$ python3 -q
>>> import numpy as np
>>> np.set_printoptions(precision=2, suppress=True, linewidth=100)
>>> rng = np.random.default_rng(984746)
>>> t = rng.uniform(0, 2 * np.pi, 18)
>>> O, _ = np.linalg.qr(np.array([[-1.1, -0.5], [1.1, 2.1], [-1.0, -0.7]]))
>>> m1 = 20 * np.c_[np.cos(t), np.sin(t)] @ O.T
>>> m1
array([[  4.31, -18.55,   6.1 ],
       [  6.76,  18.69,   2.24],
       [  6.42, -17.39,   7.52],
       [ 14.63,  -6.4 ,  12.04],
       [  9.57, -14.77,   9.5 ],
       [  3.76,  19.64,  -0.18],
       [ -7.64,  16.51,  -8.31],
       [  2.69,  19.79,  -1.  ],
       [  2.76, -19.16,   5.02],
       [  9.48,  17.01,   4.55],
       [ 15.63,   6.15,  10.86],
       [  6.49, -17.34,   7.57],
       [ -8.82, -17.5 ,  -3.98],
       [ -3.52,  18.89,  -5.56],
       [ 14.47,  -6.86,  11.99],
       [-15.25,  -7.8 , -10.33],
       [-14.77,  -9.33,  -9.73],
       [-10.38, -16.23,  -5.36]])
>>> M2 = np.array([[-7, 9], [-8, -9], [0, -6]])
>>> np.einsum("ij->j", m1)
array([ 36.58, -34.64,  32.96])
>>> np.linalg.matrix_rank(np.vstack([m1, M2.T]))
np.int64(3)
>>> vec = np.array([-1, 0, -1])
>>> h = np.maximum(m1 @ vec, 0)
>>> m1.T @ h
array([-1182.05,  -472.82,  -820.72])
>>> np.flatnonzero(h > 1e-9)
array([ 6, 12, 13, 15, 16, 17])
>>> np.maximum(m1 @ (3 * vec), 0)
array([ 0.  ,  0.  ,  0.  ,  0.  ,  0.  ,  0.  , 47.83,  0.  ,  0.  ,  0.  ,  0.  ,  0.  , 38.4 ,
       27.25,  0.  , 76.73, 73.51, 47.21])
>>> h
array([ 0.  ,  0.  ,  0.  ,  0.  ,  0.  ,  0.  , 15.94,  0.  ,  0.  ,  0.  ,  0.  ,  0.  , 12.8 ,
        9.08,  0.  , 25.58, 24.5 , 15.74])
>>> np.tanh(m1 @ vec)
array([-1.  , -1.  , -1.  , -1.  , -1.  , -1.  ,  1.  , -0.93, -1.  , -1.  , -1.  , -1.  ,  1.  ,
        1.  , -1.  ,  1.  ,  1.  ,  1.  ])
>>> np.maximum(m1 @ vec, 0) - np.maximum(-m1 @ vec, 0)
array([-10.41,  -8.99, -13.94, -26.67, -19.07,  -3.58,  15.94,  -1.69,  -7.78, -14.03, -26.49,
       -14.06,  12.8 ,   9.08, -26.45,  25.58,  24.5 ,  15.74])
>>> dist = np.linalg.norm(m1[:, None] - m1[None], axis=-1)
>>> dist.shape
(18, 18)
>>> np.linalg.matrix_rank(dist ** 2)
np.int64(3)
>>> np.linalg.norm(m1, axis=1)
array([20., 20., 20., 20., 20., 20., 20., 20., 20., 20., 20., 20., 20., 20., 20., 20., 20., 20.])
>>> dist[:5, :5]
array([[ 0.  , 37.52,  2.79, 17.01,  7.32],
       [37.52,  0.  , 36.46, 28.06, 34.35],
       [ 2.79, 36.46,  0.  , 14.45,  4.56],
       [17.01, 28.06, 14.45,  0.  , 10.1 ],
       [ 7.32, 34.35,  4.56, 10.1 ,  0.  ]])
>>> dist.mean(axis=1).argmax()
np.int64(6)
>>> w1 = np.array([[3, 1, 0, 2, 0], [1, 2, 1, 1, 0], [2, 2, 3, 3, 1]])
>>> b = np.array([0, 0, -3, 2, 0])
>>> act = np.maximum(m1 @ w1 + b, 0)
>>> (act > 0).astype(int)
array([[1, 0, 0, 1, 1],
       [1, 1, 1, 1, 1],
       [1, 0, 1, 1, 1],
       [1, 1, 1, 1, 1],
       [1, 0, 1, 1, 1],
       [1, 1, 1, 1, 0],
       [0, 1, 0, 0, 0],
       [1, 1, 1, 1, 0],
       [0, 0, 0, 1, 1],
       [1, 1, 1, 1, 1],
       [1, 1, 1, 1, 1],
       [1, 0, 1, 1, 1],
       [0, 0, 0, 0, 0],
       [0, 1, 0, 0, 0],
       [1, 1, 1, 1, 1],
       [0, 0, 0, 0, 0],
       [0, 0, 0, 0, 0],
       [0, 0, 0, 0, 0]])
>>> np.linalg.matrix_rank(act)
np.int64(5)
>>> basis = np.array([[0, -3, 2], [1, 5, 4], [-2, 3, 1], [-2, -4, 5], [0, 3, 3]])
>>> (act @ basis).round(6).argmax(axis=1)
array([2, 2, 2, 2, 2, 2, 1, 2, 2, 2, 2, 2, 0, 1, 2, 0, 0, 0])
>>> basis = m1[[10, 1]].astype(float)
>>> for _ in range(7):
...     lab = np.linalg.norm(m1[:, None] - basis, axis=-1).argmin(axis=1)
...     basis = np.array([m1[lab == j].mean(axis=0) for j in range(2)])
... 
>>> lab
array([0, 1, 0, 0, 0, 1, 1, 1, 0, 1, 0, 0, 0, 1, 0, 1, 1, 0])
>>> basis[1] - basis[0]
array([-7.82, 24.48, -9.66])
>>> np.bincount(lab)
array([10,  8])
>>> np.abs(basis[1] - basis[0]).argmax()
np.int64(1)
>>> F = rng.normal(size=(37, 7))
>>> F = 3 * F / np.linalg.norm(F, axis=1, keepdims=True)
>>> F.round(2) + 0
array([[ 0.13, -0.14, -0.26, -1.03,  1.87,  2.01, -0.55],
       [ 1.97, -0.96, -0.11, -1.06,  1.48, -0.65, -0.67],
       [ 0.71,  0.6 , -0.01,  1.02,  1.71,  1.82,  0.94],
       [-0.99,  0.29,  0.73,  1.07,  0.95,  0.7 ,  2.21],
       [ 0.5 ,  0.02, -1.16,  1.16, -0.16, -2.3 ,  0.85],
       [-1.23,  1.34,  0.72,  0.32, -0.66, -0.95,  1.93],
       [ 0.27, -0.42,  1.66,  1.99, -0.57, -1.16,  0.6 ],
       [ 0.59,  0.48,  1.93, -1.  , -1.82, -0.3 , -0.54],
       [ 0.08, -1.58, -2.1 , -0.38, -0.13,  0.84,  1.09],
       [ 2.09, -0.59,  0.16, -0.04, -1.06, -1.76, -0.23],
       [ 0.3 , -0.59, -2.39,  0.55, -1.22,  0.96, -0.39],
       [-0.11,  1.46,  0.59, -0.17,  1.67,  0.73,  1.78],
       [ 0.12, -0.48, -1.4 , -0.9 , -1.22, -0.19,  2.12],
       [ 0.56, -0.82,  0.19, -1.19, -1.5 ,  0.85, -1.89],
       [-0.94, -0.6 ,  2.06, -0.92,  1.52,  0.59, -0.03],
       [ 1.69, -2.06,  0.  , -1.25,  0.01, -0.57,  0.11],
       [-1.34,  0.17,  0.7 ,  0.21, -1.57, -1.06, -1.74],
       [-2.17, -0.19, -0.43, -0.54, -0.2 ,  0.95,  1.68],
       [ 0.23, -1.28,  1.24, -1.04,  2.06, -0.02, -0.66],
       [ 1.43,  1.29, -1.35, -1.17, -0.56, -0.35,  1.29],
       [-1.75,  1.09,  0.07, -0.78, -1.53, -1.33, -0.02],
       [ 1.37,  0.1 , -0.56, -1.73,  0.5 ,  1.82, -0.46],
       [ 0.96, -1.35, -1.77, -1.65, -0.14,  0.25,  0.57],
       [-0.84,  0.4 ,  1.49, -1.78,  1.63,  0.18, -0.31],
       [ 1.02, -0.66, -1.9 , -0.34,  1.31,  0.82, -1.2 ],
       [-2.13, -0.46, -0.13,  1.06,  0.39, -0.28, -1.69],
       [-2.03,  0.74,  0.72,  1.17, -1.02, -0.74, -0.93],
       [ 0.98,  1.06,  1.22,  0.82,  1.97,  0.23, -0.9 ],
       [-0.37, -0.22, -2.64,  0.04,  1.08,  0.37,  0.75],
       [-0.6 ,  0.24, -0.48, -1.09, -2.33, -0.09, -1.31],
       [-0.75,  0.52, -1.86,  0.15, -1.33, -1.71,  0.  ],
       [-1.16,  1.4 ,  1.06,  0.07, -0.56,  0.5 , -2.  ],
       [-1.1 , -0.66, -0.76, -1.73, -1.62,  1.07, -0.12],
       [-1.95,  0.15,  0.09,  0.36,  0.13, -1.47, -1.69],
       [-0.31, -0.12, -1.13, -1.92, -0.4 , -1.58, -1.12],
       [-0.93, -1.74, -1.56, -0.83,  0.19,  1.36,  0.33],
       [-0.5 , -0.47,  1.45,  0.03,  0.16,  1.56, -1.99]])
>>> Xs = (F - F.mean(axis=0)) / F.std(axis=0)
>>> np.argwhere(np.abs(Xs) > 2)
array([[ 4,  5],
       [ 6,  3],
       [15,  1]])
>>> b = np.linalg.lstsq(np.delete(Xs, 4, axis=1), Xs[:, 4])[0]
>>> b
array([ 0.22, -0.07,  0.24,  0.15,  0.4 ,  0.13])
>>> round(1 - np.var(Xs[:, 4] - np.delete(Xs, 4, axis=1) @ b), 2)
np.float64(0.26)
>>> lab = rng.permutation(7)
>>> M2 = F[:, lab] * rng.choice([-1, 1], 7)
>>> M2.round(2) + 0
array([[-0.14, -0.13,  0.55,  2.01, -1.03, -1.87,  0.26],
       [-0.96, -1.97,  0.67, -0.65, -1.06, -1.48,  0.11],
       [ 0.6 , -0.71, -0.94,  1.82,  1.02, -1.71,  0.01],
       [ 0.29,  0.99, -2.21,  0.7 ,  1.07, -0.95, -0.73],
       [ 0.02, -0.5 , -0.85, -2.3 ,  1.16,  0.16,  1.16],
       [ 1.34,  1.23, -1.93, -0.95,  0.32,  0.66, -0.72],
       [-0.42, -0.27, -0.6 , -1.16,  1.99,  0.57, -1.66],
       [ 0.48, -0.59,  0.54, -0.3 , -1.  ,  1.82, -1.93],
       [-1.58, -0.08, -1.09,  0.84, -0.38,  0.13,  2.1 ],
       [-0.59, -2.09,  0.23, -1.76, -0.04,  1.06, -0.16],
       [-0.59, -0.3 ,  0.39,  0.96,  0.55,  1.22,  2.39],
       [ 1.46,  0.11, -1.78,  0.73, -0.17, -1.67, -0.59],
       [-0.48, -0.12, -2.12, -0.19, -0.9 ,  1.22,  1.4 ],
       [-0.82, -0.56,  1.89,  0.85, -1.19,  1.5 , -0.19],
       [-0.6 ,  0.94,  0.03,  0.59, -0.92, -1.52, -2.06],
       [-2.06, -1.69, -0.11, -0.57, -1.25, -0.01,  0.  ],
       [ 0.17,  1.34,  1.74, -1.06,  0.21,  1.57, -0.7 ],
       [-0.19,  2.17, -1.68,  0.95, -0.54,  0.2 ,  0.43],
       [-1.28, -0.23,  0.66, -0.02, -1.04, -2.06, -1.24],
       [ 1.29, -1.43, -1.29, -0.35, -1.17,  0.56,  1.35],
       [ 1.09,  1.75,  0.02, -1.33, -0.78,  1.53, -0.07],
       [ 0.1 , -1.37,  0.46,  1.82, -1.73, -0.5 ,  0.56],
       [-1.35, -0.96, -0.57,  0.25, -1.65,  0.14,  1.77],
       [ 0.4 ,  0.84,  0.31,  0.18, -1.78, -1.63, -1.49],
       [-0.66, -1.02,  1.2 ,  0.82, -0.34, -1.31,  1.9 ],
       [-0.46,  2.13,  1.69, -0.28,  1.06, -0.39,  0.13],
       [ 0.74,  2.03,  0.93, -0.74,  1.17,  1.02, -0.72],
       [ 1.06, -0.98,  0.9 ,  0.23,  0.82, -1.97, -1.22],
       [-0.22,  0.37, -0.75,  0.37,  0.04, -1.08,  2.64],
       [ 0.24,  0.6 ,  1.31, -0.09, -1.09,  2.33,  0.48],
       [ 0.52,  0.75,  0.  , -1.71,  0.15,  1.33,  1.86],
       [ 1.4 ,  1.16,  2.  ,  0.5 ,  0.07,  0.56, -1.06],
       [-0.66,  1.1 ,  0.12,  1.07, -1.73,  1.62,  0.76],
       [ 0.15,  1.95,  1.69, -1.47,  0.36, -0.13, -0.09],
       [-0.12,  0.31,  1.12, -1.58, -1.92,  0.4 ,  1.13],
       [-1.74,  0.93, -0.33,  1.36, -0.83, -0.19,  1.56],
       [-0.47,  0.5 ,  1.99,  1.56,  0.03, -0.16, -1.45]])
>>> U, _, VT = np.linalg.svd(F.T @ M2)
>>> lab
array([1, 0, 6, 5, 3, 4, 2])
